$ python3 -q
>>> import numpy as np
>>> import numpy.linalg as la
>>> np.set_printoptions(precision=2, suppress=True, linewidth=200)
>>> mat = np.load("sample7.npy")
>>> mat
array([[-0.6,  0.4,  1. ,  0.2, -0.3, -0.8,  0.1],
       [-0.8,  1.1,  0.1, -1. , -0.9, -0.3, -0.6],
       [ 0.3,  0.2, -0.6, -0.1, -0.3, -1.1, -0.4]])
>>> W = np.array([[0, 8, 8, 5],
...     [8, 0, 2, 4],
...     [0, 1, 5, 4],
...     [7, 6, 8, 9],
...     [1, 1, 6, 4],
...     [4, 7, 6, 2],
...     [5, 7, 2, 1]])
>>> beta = np.array([1, 2, 0, 1])
>>> H = np.maximum(mat @ W + beta, 0)
>>> (H > 0).astype(int)
array([[1, 0, 0, 1],
       [0, 0, 0, 0],
       [0, 0, 0, 0]])
>>> H
array([[2.6, 0. , 0. , 2.7],
       [0. , 0. , 0. , 0. ],
       [0. , 0. , 0. , 0. ]])
>>> C = np.array([[2, 1, 0], [2, 0, 2], [2, 2, 0], [1, 0, 0]])
>>> (H @ C).round(6).argmax(axis=1)
array([0, 0, 0])
>>> H @ C
array([[7.9, 2.6, 0. ],
       [0. , 0. , 0. ],
       [0. , 0. , 0. ]])
>>> U, sigma, Vh = la.svd(H)
>>> print(np.argmax(sigma[:-1] / (sigma[1:] + 1e-6)) + 1)
1
>>> B = U[:, :1] @ np.diag(sigma[:1]) @ Vh[:1]
>>> la.matrix_rank(B)
np.int64(1)
>>> la.matrix_rank(H, rtol=0.05)
np.int64(1)
>>> np.round(np.abs(H - B).max(), 2)
np.float64(0.0)
>>> print(np.round(la.norm(H - B, 2), 2), sigma[1])
0.0 0.0
>>> print(round(float(la.norm(H - B) / la.norm(H)), 2))
0.0
>>> rng = np.random.default_rng(36)
>>> B = mat + rng.integers(-2, 3, (3, 1)) @ rng.integers(-2, 3, (1, 7))
>>> B
array([[ 0.4,  0.4, -1. , -1.8, -0.3, -2.8, -0.9],
       [ 1.2,  1.1, -3.9, -5. , -0.9, -4.3, -2.6],
       [ 0.3,  0.2, -0.6, -0.1, -0.3, -1.1, -0.4]])
>>> print(np.abs(B - mat).sum(axis=1))
[ 8. 16.  0.]
>>> W0 = np.loadtxt("data.csv", delimiter=",")
>>> W0.round(2) + 0
array([[ 0.24, -0.04, -0.06,  0.37, -0.14,  0.1 , -0.11],
       [-0.04,  0.63, -0.28,  0.06,  0.15, -0.34, -0.1 ],
       [-0.06, -0.28,  0.44,  0.02,  0.38,  0.12,  0.  ],
       [ 0.37,  0.06,  0.02,  0.7 ,  0.07,  0.09, -0.24],
       [-0.14,  0.15,  0.38,  0.07,  0.68, -0.13, -0.08],
       [ 0.1 , -0.34,  0.12,  0.09, -0.13,  0.21,  0.02],
       [-0.11, -0.1 ,  0.  , -0.24, -0.08,  0.02,  0.1 ]])
>>> u = np.array([1, 5, 4])
>>> print(np.polyval(u, W0[3]))
[5.98 4.29 4.12 7.97 4.34 4.46 2.85]
>>> r = la.matrix_rank(W0)
>>> print(r)
3
>>> ns = la.svd(W0)[2][r:].T
>>> [int(la.matrix_rank(W0[:, :j + 1])) for j in range(7)]
[1, 2, 3, 3, 3, 3, 3]
>>> la.matrix_rank(W0.T @ W0), la.matrix_rank(W0 @ W0.T)
(np.int64(3), np.int64(3))
>>> [int(la.matrix_rank(W0[:i])) for i in range(1, len(W0) + 1)]
[1, 2, 3, 3, 3, 3, 3]
>>> np.allclose(W0 @ ns, 0)
True
>>> U, sigma, Vh = la.svd(W0)
>>> print(np.argmax(sigma[:-1] / (sigma[1:] + 1e-6)) + 1)
3
>>> B = U[:, :3] @ np.diag(sigma[:3]) @ Vh[:3]
>>> print(la.matrix_rank(W0, rtol=0.05))
3
>>> B.round(2) + 0
array([[ 0.24, -0.04, -0.06,  0.37, -0.14,  0.1 , -0.11],
       [-0.04,  0.63, -0.28,  0.06,  0.15, -0.34, -0.1 ],
       [-0.06, -0.28,  0.44,  0.02,  0.38,  0.12,  0.  ],
       [ 0.37,  0.06,  0.02,  0.7 ,  0.07,  0.09, -0.24],
       [-0.14,  0.15,  0.38,  0.07,  0.68, -0.13, -0.08],
       [ 0.1 , -0.34,  0.12,  0.09, -0.13,  0.21,  0.02],
       [-0.11, -0.1 ,  0.  , -0.24, -0.08,  0.02,  0.1 ]])
>>> round(float(la.norm(W0 - B, 2)), 2), round(sigma[3], 2)
(0.0, np.float64(0.0))
>>> np.round(la.norm(W0 - B) / la.norm(W0), 2)
np.float64(0.0)
>>> J = np.load("layer2.npy")
>>> J
array([[1.  , 0.5 , 0.25, 0.12, 0.06, 0.03],
       [0.5 , 1.  , 0.5 , 0.25, 0.12, 0.06],
       [0.25, 0.5 , 1.  , 0.5 , 0.25, 0.12],
       [0.12, 0.25, 0.5 , 1.  , 0.5 , 0.25],
       [0.06, 0.12, 0.25, 0.5 , 1.  , 0.5 ],
       [0.03, 0.06, 0.12, 0.25, 0.5 , 1.  ]])
>>> evals, V = la.eigh(J)
>>> x = np.array([-3, 1, 1, 2, 1, -1])
>>> V * np.abs(evals) @ V.T
array([[1.  , 0.5 , 0.25, 0.12, 0.06, 0.03],
       [0.5 , 1.  , 0.5 , 0.25, 0.12, 0.06],
       [0.25, 0.5 , 1.  , 0.5 , 0.25, 0.12],
       [0.12, 0.25, 0.5 , 1.  , 0.5 , 0.25],
       [0.06, 0.12, 0.25, 0.5 , 1.  , 0.5 ],
       [0.03, 0.06, 0.12, 0.25, 0.5 , 1.  ]])
>>> (np.sign(V[:, -1].round(6)) == np.sign(V[0, -1].round(6))).astype(int)
array([1, 1, 1, 1, 1, 1])
>>> np.abs(J).sum(axis=1).max(), np.round(np.abs(evals).max(), 2)
(np.float64(2.62), np.float64(2.39))
>>> O, V = la.qr(J[:, :4])[0], la.qr(J[:, 4:])[0]
>>> sigma = la.svd(O.T @ V, compute_uv=False)
>>> print(np.degrees(np.arccos(sigma.clip(0, 1))))
[34.64 85.53]
>>> np.round(la.norm(O @ O.T - V @ V.T, 2), 2)
np.float64(1.0)
>>> (sigma > 0.9).sum()
np.int64(0)
>>> x = np.array([2, 0, 1, 2, 0, 2])
>>> h1 = np.maximum(J @ x, 0)
>>> np.maximum(J @ (3 * x), 0)
array([7.65, 6.36, 8.22, 9.72, 7.11, 8.04])
>>> np.tanh(J @ x)
array([0.99, 0.97, 0.99, 1.  , 0.98, 0.99])
>>> h1
array([2.55, 2.12, 2.74, 3.24, 2.37, 2.68])
>>> J * (h1 > 1e-9)[:, None]
array([[1.  , 0.5 , 0.25, 0.12, 0.06, 0.03],
       [0.5 , 1.  , 0.5 , 0.25, 0.12, 0.06],
       [0.25, 0.5 , 1.  , 0.5 , 0.25, 0.12],
       [0.12, 0.25, 0.5 , 1.  , 0.5 , 0.25],
       [0.06, 0.12, 0.25, 0.5 , 1.  , 0.5 ],
       [0.03, 0.06, 0.12, 0.25, 0.5 , 1.  ]])
